>>> import numpy as np
>>> from numpy import linalg as LA
>>> np.set_printoptions(precision=2, suppress=True, linewidth=120, floatmode="fixed")
>>> def rd(a):
...     return np.round(a, 2) + 0
... 
>>> A = np.loadtxt("x.csv", delimiter=",")
>>> A
array([[ 4.00,  3.00, -3.00,  0.00],
       [-2.00,  0.00, -4.00,  0.00],
       [-5.00,  2.00, -3.00,  0.00],
       [ 0.00,  0.00,  0.00, -1.00]])
>>> # 2 groups of indices that never mix
>>> M2 = np.array([[4, 4, 1], [3, 7, 5], [3, 1, 5], [1, 4, 2]])
>>> np.einsum("ij,ij->i", A, A)
array([34.00, 20.00, 38.00,  1.00])
>>> LA.matrix_rank(np.vstack([A, M2.T]))
np.int64(4)
>>> A @ M2
array([[ 16.00,  34.00,   4.00],
       [-20.00, -12.00, -22.00],
       [-23.00,  -9.00, -10.00],
       [ -1.00,  -4.00,  -2.00]])
>>> np.einsum("ik,kj->ij", A, M2)
array([[ 16.00,  34.00,   4.00],
       [-20.00, -12.00, -22.00],
       [-23.00,  -9.00, -10.00],
       [ -1.00,  -4.00,  -2.00]])
>>> LA.matrix_rank(A @ M2)
np.int64(3)
>>> np.einsum("ik,kj->ji", A, M2)
array([[ 16.00, -20.00, -23.00,  -1.00],
       [ 34.00, -12.00,  -9.00,  -4.00],
       [  4.00, -22.00, -10.00,  -2.00]])
>>> M2.T @ A.T
array([[ 16.00, -20.00, -23.00,  -1.00],
       [ 34.00, -12.00,  -9.00,  -4.00],
       [  4.00, -22.00, -10.00,  -2.00]])
>>> (A != 0).astype(int)
array([[1, 1, 1, 0],
       [1, 0, 1, 0],
       [1, 1, 1, 0],
       [0, 0, 0, 1]])
>>> M = np.array([[3, 5, 4], [1, 5, 3], [5, 5, 11]])
>>> rng = np.random.default_rng(48)
>>> z = rng.permutation(3)
>>> z
array([2, 0, 1])
>>> M2 = M[z][:, z]
>>> np.allclose(M2, M)
False
>>> M2
array([[11,  5,  5],
       [ 4,  3,  5],
       [ 3,  1,  5]])
>>> np.diag(M2)
array([11,  3,  5])
>>> np.trace(M2)
np.int64(19)
>>> rd(LA.det(M2)), rd(LA.det(M[z]))
(np.float64(60.0), np.float64(60.0))
